$ ipython --no-banner

In [1]: import numpy as np

In [2]: import numpy.linalg as la

In [3]: np.set_printoptions(suppress=True, linewidth=200)

In [4]: mat = np.array([[-0.5, 0.5, -1.9],
   ...:     [1.5, 1.4, 1.3],
   ...:     [0.8, -1.5, -0.7],
   ...:     [-0.4, 0.7, 0.8],
   ...:     [-0.5, -0.2, 1.6]])

In [5]: B = np.c_[mat[:, :2] @ np.array([[-4, -6], [8, -3]]), np.array([0, 2, 3, -1, 2])]

In [6]: B.round(1)
Out[6]: 
array([[  6. ,   1.5,   0. ],
       [  5.2, -13.2,   2. ],
       [-15.2,  -0.3,   3. ],
       [  7.2,   0.3,  -1. ],
       [  0.4,   3.6,   2. ]])

In [7]: la.matrix_rank(np.c_[mat, B])
Out[7]: np.int64(4)

In [8]: np.round(la.norm(la.qr(mat)[0].T @ B, axis=0) ** 2 / ((B ** 2).sum(axis=0) + 1e-12), 1)
Out[8]: array([1. , 1. , 0.5])

In [9]: np.round(la.norm(B - mat @ la.lstsq(mat, B)[0], axis=0), 1) + 0
Out[9]: array([0. , 0. , 2.9])

In [10]: arr = np.load("case13.npy")

In [11]: arr
Out[11]: 
array([[ -8.1, -19.8,  -8.6,  -7.5,   1.2,   1.6,  -3. ],
       [  5. , -18.3,  18.9, -12.6,  11.4,   1.9,  -3.7],
       [ 12.5,   3.4,  24.2,  -2.8,   8.6,   0.1,  -0.3],
       [  5. ,  18.4,   2.7,   8. ,  -3. ,  -1.2,   3.3],
       [  5.8,   1.9,  10.6,  -1.7,   3.9,   0.2,  -0.1],
       [  5.6, -24.6,  21.7, -15. ,  13.6,   2. ,  -5. ],
       [ -8.2,  20.3, -24.5,  14.1, -14.2,  -2.7,   4.2],
       [  4.7, -16.3,  16.5, -10.6,  10.2,   1.5,  -2.6],
       [ 13.1,  16.6,  19.3,   4.5,   4. ,  -1.7,   1.9],
       [ -2.1,  17.2, -10.6,   9.8,  -7.7,  -1.9,   3.1],
       [  2. ,  23.1,  -5.1,  10.7,  -6.6,  -1.9,   3.9],
       [  4.2,  -5.2,  10.9,  -4.4,   6.2,   0.9,  -1.3],
       [ -3.2,  -3.5,  -5.7,  -0.5,  -1.4,   0.2,   0.2],
       [  2.1,  22.7,  -4.9,  11.8,  -6.8,  -1.6,   4.4],
       [ 13.6,  13.5,  21. ,   2.5,   5.3,  -0.7,   1.6],
       [ -1.8,  16.8, -10.5,   9.7,  -8.6,  -1. ,   3.2],
       [ -7. ,   9.7, -19.2,   8.1,  -9.5,  -1. ,   2.1],
       [ 14. ,  10.8,  24. ,   0.9,   7.9,   0. ,   1.1],
       [ -6.8,  17.4, -21.4,  12. , -11.9,  -1.6,   3.4],
       [  5.6,  -8.5,  16.3,  -7.4,   8.3,   0.7,  -1.8],
       [-10.9,  -9.4, -19.1,  -1.6,  -5.4,   0.7,  -0.6],
       [-11.8,  -9.8, -19.2,  -0.9,  -6. ,   0.7,  -1.3],
       [ -5.1,   5.9, -13.7,   5.2,  -6.4,  -0.9,   0.9],
       [ -0.1,  -0.8,  -0.1,  -0.5,  -0.2,  -0.3,   0.3],
       [-10.3, -10.3, -16.1,  -1.9,  -4.3,   0.3,  -1.5],
       [ -2.6, -19.8,   3.1,  -9.9,   5.5,   1.3,  -3.7],
       [  0.6,  -8.6,   5.5,  -5.4,   3.5,   1.1,  -1.7],
       [ -0.2,  24.6, -10.6,  12.7,  -8.9,  -2.7,   4.8],
       [ -7.1,  12.4, -18.9,   8.8,  -9.8,  -1.8,   2.1]])

In [12]: cen = arr - arr.mean(axis=0)

In [13]: V = la.svd(cen)[2][:2]

In [14]: B = cen - cen @ V.T @ V

In [15]: np.round(np.cov(cen @ V.T, rowvar=False), 1) + 0
Out[15]: 
array([[453.4,   0. ],
       [  0. , 224.2]])

In [16]: np.round(la.norm(B) / la.norm(cen), 1)
Out[16]: np.float64(0.0)

In [17]: la.norm(B, axis=1).round(6).argmax()
Out[17]: np.int64(15)

In [18]: d = la.norm(arr[:, None] - arr[None], axis=-1)

In [19]: d.mean(axis=1).argmax()
Out[19]: np.int64(5)

In [20]: d[:5, :5].round(1)
Out[20]: 
array([[ 0. , 32.6, 46.1, 45.4, 32.9],
       [32.6,  0. , 26. , 48. , 25.9],
       [46.1, 26. ,  0. , 31.8, 16. ],
       [45.4, 48. , 31.8,  0. , 22.1],
       [32.9, 25.9, 16. , 22.1,  0. ]])

In [21]: la.matrix_rank(d ** 2)
Out[21]: np.int64(9)

In [22]: K = np.load("test16.npy")

In [23]: K
Out[23]: 
array([[  2,  -8,  -2,   4,  -2,  -3,  -5,  -3],
       [ -8,   0,  -4,  -5,   0,   1,  -4,  -3],
       [ -2,  -4,   4,   0,  -2,  10,  -2,   7],
       [  4,  -5,   0, -10,   3,   0,  -8,  -1],
       [ -2,   0,  -2,   3,  -8,   9,   4,  -8],
       [ -3,   1,  10,   0,   9,   8,   0,  -3],
       [ -5,  -4,  -2,  -8,   4,   0,  -8,   2],
       [ -3,  -3,   7,  -1,  -8,  -3,   2,   0]])

In [24]: r0 = np.array([0, -4, -6, -2, 8, 8, -7, -9])

In [25]: B = K + np.outer(r0, np.eye(8)[1])

In [26]: B
Out[26]: 
array([[  2.,  -8.,  -2.,   4.,  -2.,  -3.,  -5.,  -3.],
       [ -8.,  -4.,  -4.,  -5.,   0.,   1.,  -4.,  -3.],
       [ -2., -10.,   4.,   0.,  -2.,  10.,  -2.,   7.],
       [  4.,  -7.,   0., -10.,   3.,   0.,  -8.,  -1.],
       [ -2.,   8.,  -2.,   3.,  -8.,   9.,   4.,  -8.],
       [ -3.,   9.,  10.,   0.,   9.,   8.,   0.,  -3.],
       [ -5., -11.,  -2.,  -8.,   4.,   0.,  -8.,   2.],
       [ -3., -12.,   7.,  -1.,  -8.,  -3.,   2.,   0.]])

In [27]: round(la.eigvalsh(K).min(), 1)
Out[27]: np.float64(-21.8)

In [28]: B = np.array([[-1, -1, -2, 1, 3, 1, 1, 1],
    ...:     [-1, 2, -1, 3, 0, 2, -1, -3],
    ...:     [-1, 3, -1, 2, -2, 3, -3, 0]])

In [29]: J = B.T @ B

In [30]: J
Out[30]: 
array([[  3,  -4,   4,  -6,  -1,  -6,   3,   2],
       [ -4,  14,  -3,  11,  -9,  12, -12,  -7],
       [  4,  -3,   6,  -7,  -4,  -7,   2,   1],
       [ -6,  11,  -7,  14,  -1,  13,  -8,  -8],
       [ -1,  -9,  -4,  -1,  13,  -3,   9,   3],
       [ -6,  12,  -7,  13,  -3,  14, -10,  -5],
       [  3, -12,   2,  -8,   9, -10,  11,   4],
       [  2,  -7,   1,  -8,   3,  -5,   4,  10]])

In [31]: np.abs(np.diag(la.qr(J)[1])) > 1e-9
Out[31]: array([ True,  True,  True, False, False, False, False, False])

In [32]: M = np.load("sample14.npy")

In [33]: M
Out[33]: 
array([[1, 0, 0],
       [0, 0, 0],
       [0, 0, 1]])

In [34]: round(float(la.norm(J, 2) / la.norm(J)), 1)
Out[34]: 0.9

In [35]: la.matrix_rank(J, rtol=0.1)
Out[35]: np.int64(3)

In [36]: la.cond(J) > 100
Out[36]: np.True_

In [37]: np.argsort(-la.norm(J, axis=0).round(6), kind="stable")[:3]
Out[37]: array([1, 5, 3])

In [38]: la.matrix_power(M, 3)
Out[38]: 
array([[1, 0, 0],
       [0, 0, 0],
       [0, 0, 1]])

In [39]: np.trace(M)
Out[39]: np.int64(2)

In [40]: np.round(np.sort(np.abs(la.eigvals(M))), 1)
Out[40]: array([0., 1., 1.])

In [41]: (M - M.T) / 2
Out[41]: 
array([[0., 0., 0.],
       [0., 0., 0.],
       [0., 0., 0.]])

In [42]: (M + M.T) / 2
Out[42]: 
array([[1., 0., 0.],
       [0., 0., 0.],
       [0., 0., 1.]])

In [43]: round(float(la.det(M)), 1)
Out[43]: 0.0

In [44]: w, V = la.eigh(M)

In [45]: np.round(la.eigvalsh(M + 4 * np.eye(3)), 1)
Out[45]: array([4., 5., 5.])

In [46]: V.T @ V
Out[46]: 
array([[1., 0., 0.],
       [0., 1., 0.],
       [0., 0., 1.]])

In [47]: np.unique(w.round(6) + 0, return_counts=True)[1]
Out[47]: array([1, 2])

In [48]: w.sum(), np.trace(M)
Out[48]: (np.float64(2.0), np.int64(2))

In [49]: (w > 1e-8).sum(), (w < -1e-8).sum()
Out[49]: (np.int64(2), np.int64(0))

In [50]: w
Out[50]: array([0., 1., 1.])

In [51]: np.kron(np.eye(2, dtype=int), M)
Out[51]: 
array([[1, 0, 0, 0, 0, 0],
       [0, 0, 0, 0, 0, 0],
       [0, 0, 1, 0, 0, 0],
       [0, 0, 0, 1, 0, 0],
       [0, 0, 0, 0, 0, 0],
       [0, 0, 0, 0, 0, 1]])

In [52]: E = np.load("out0.npy")

In [53]: E
Out[53]: 
array([[  7,   6,   0,  -9,  -2,   4,  -4,   5],
       [  3,   9,  -5,  -3,  -1,   5,   5,  -3],
       [ -4,  -5,  -2,  -8,  -6,   4,  -8,   0],
       [ -4,   8,  -8,   8,   1,   0,  -2,   0],
       [  4,  -8,   5,  -5,   5,   6,  -7,   0],
       [ -2, -21,  15,   0,   1, -11, -19,  14]])

In [54]: E.reshape(-1, 2)
Out[54]: 
array([[  7,   6],
       [  0,  -9],
       [ -2,   4],
       [ -4,   5],
       [  3,   9],
       [ -5,  -3],
       [ -1,   5],
       [  5,  -3],
       [ -4,  -5],
       [ -2,  -8],
       [ -6,   4],
       [ -8,   0],
       [ -4,   8],
       [ -8,   8],
       [  1,   0],
       [ -2,   0],
       [  4,  -8],
       [  5,  -5],
       [  5,   6],
       [ -7,   0],
       [ -2, -21],
       [ 15,   0],
       [  1, -11],
       [-19,  14]])

In [55]: E.reshape(2, -1)
Out[55]: 
array([[  7,   6,   0,  -9,  -2,   4,  -4,   5,   3,   9,  -5,  -3,  -1,   5,   5,  -3,  -4,  -5,  -2,  -8,  -6,   4,  -8,   0],
       [ -4,   8,  -8,   8,   1,   0,  -2,   0,   4,  -8,   5,  -5,   5,   6,  -7,   0,  -2, -21,  15,   0,   1, -11, -19,  14]])

In [56]: t3 = E.reshape(6, 2, -1)

In [57]: t3.shape
Out[57]: (6, 2, 4)

In [58]: t3.sum(axis=1)
Out[58]: 
array([[  5,  10,  -4,  -4],
       [  2,  14,   0,  -6],
       [-10,  -1, -10,  -8],
       [ -3,   8, -10,   8],
       [  9,  -2,  -2,  -5],
       [ -1, -32,  -4,  14]])

In [59]: t3[:, 0]
Out[59]: 
array([[  7,   6,   0,  -9],
       [  3,   9,  -5,  -3],
       [ -4,  -5,  -2,  -8],
       [ -4,   8,  -8,   8],
       [  4,  -8,   5,  -5],
       [ -2, -21,  15,   0]])

In [60]: np.einsum("ihd,ihd->ih", t3, t3)
Out[60]: 
array([[166,  61],
       [124,  60],
       [109, 116],
       [208,   5],
       [130, 110],
       [670, 679]])

In [61]: np.swapaxes(t3, 1, 2)[1]
Out[61]: 
array([[ 3, -1],
       [ 9,  5],
       [-5,  5],
       [-3, -3]])

In [62]: gram = E.T @ E

In [63]: (E @ E.T).shape
Out[63]: (6, 6)

In [64]: np.round(la.svd(E, compute_uv=False) ** 2, 1) + 0
Out[64]: array([1670.5,  395.4,  165.2,  128.9,   77.9,    0. ])

In [65]: B = E / np.sqrt((E ** 2).mean(axis=1, keepdims=True))

In [66]: np.round(la.norm(B, axis=1), 1)
Out[66]: array([2.8, 2.8, 2.8, 2.8, 2.8, 2.8])

In [67]: A = np.load("arr.npy")

In [68]: A.round(1)
Out[68]: 
array([[-0.1, -0.7, -0.7],
       [ 1. , -0.2,  0.1],
       [-0.2, -0.7,  0.7]])

In [69]: vec = np.array([0, 2, 0])

In [70]: y = A @ vec

In [71]: y.round(1)
Out[71]: array([-1.4, -0.4, -1.4])

In [72]: np.round(la.solve(A, A[:, 1]), 1) + 0
Out[72]: array([0., 1., 0.])

In [73]: np.round(la.solve(A, 2 * y), 1) + 0
Out[73]: array([0., 4., 0.])

In [74]: np.round(la.solve(A, y), 1) + 0
Out[74]: array([0., 2., 0.])

In [75]: ang = np.radians(120)

In [76]: R = np.eye(3)

In [77]: R[0, 0] = R[1, 1] = np.cos(ang)

In [78]: R[0, 1], R[1, 0] = -np.sin(ang), np.sin(ang)

In [79]: R.round(1)
Out[79]: 
array([[-0.5, -0.9,  0. ],
       [ 0.9, -0.5,  0. ],
       [ 0. ,  0. ,  1. ]])

In [80]: B = M @ R.T

In [81]: round(la.det(R), 1), round(np.trace(R), 1)
Out[81]: (np.float64(1.0), np.float64(0.0))

In [82]: np.round(la.svd(M, compute_uv=False), 1), np.round(la.svd(B, compute_uv=False), 1)
Out[82]: (array([1., 1., 0.]), array([1., 1., 0.]))

In [83]: B.round(1)
Out[83]: 
array([[-0.5,  0.9,  0. ],
       [ 0. ,  0. ,  0. ],
       [ 0. ,  0. ,  1. ]])

In [84]: np.allclose(M @ M.T, B @ B.T)
Out[84]: True

In [85]: B = A / la.norm(A, axis=1, keepdims=True)

In [86]: gram = B @ B.T

In [87]: gram[2].round(1) + 0
Out[87]: array([0., 0., 1.])

In [88]: round(np.log10(la.cond(K)))
Out[88]: 2

In [89]: round(la.norm(K, 2) / la.norm(K), 1)
Out[89]: np.float64(0.6)

In [90]: [round(float(x), 1) for x in la.svd(K, compute_uv=False)[:3]]
Out[90]: [21.8, 18.6, 15.5]

In [91]: np.argsort(-la.norm(K, axis=0).round(6), kind="stable")[:3]
Out[91]: array([5, 4, 3])

In [92]: def softmax(z):
    ...:     e = np.exp(z - z.max(axis=-1, keepdims=True))
    ...:     return e / e.sum(axis=-1, keepdims=True)
    ...: 

In [93]: np.round(softmax(A).sum(axis=1), 1)
Out[93]: array([1., 1., 1.])

In [94]: np.round(softmax(10 * A[2]), 1) + 0
Out[94]: array([0., 0., 1.])

In [95]: np.round(softmax(A[2] + 2), 1)
Out[95]: array([0.2, 0.2, 0.6])

In [96]: att = A @ A.T / np.sqrt(3)

In [97]: np.round(softmax(att + np.triu(np.full(att.shape, -np.inf), 1)), 1)
Out[97]: 
array([[1. , 0. , 0. ],
       [0.4, 0.6, 0. ],
       [0.3, 0.3, 0.5]])

In [98]: np.round(softmax(att), 1)
Out[98]: 
array([[0.5, 0.3, 0.3],
       [0.3, 0.5, 0.3],
       [0.3, 0.3, 0.5]])
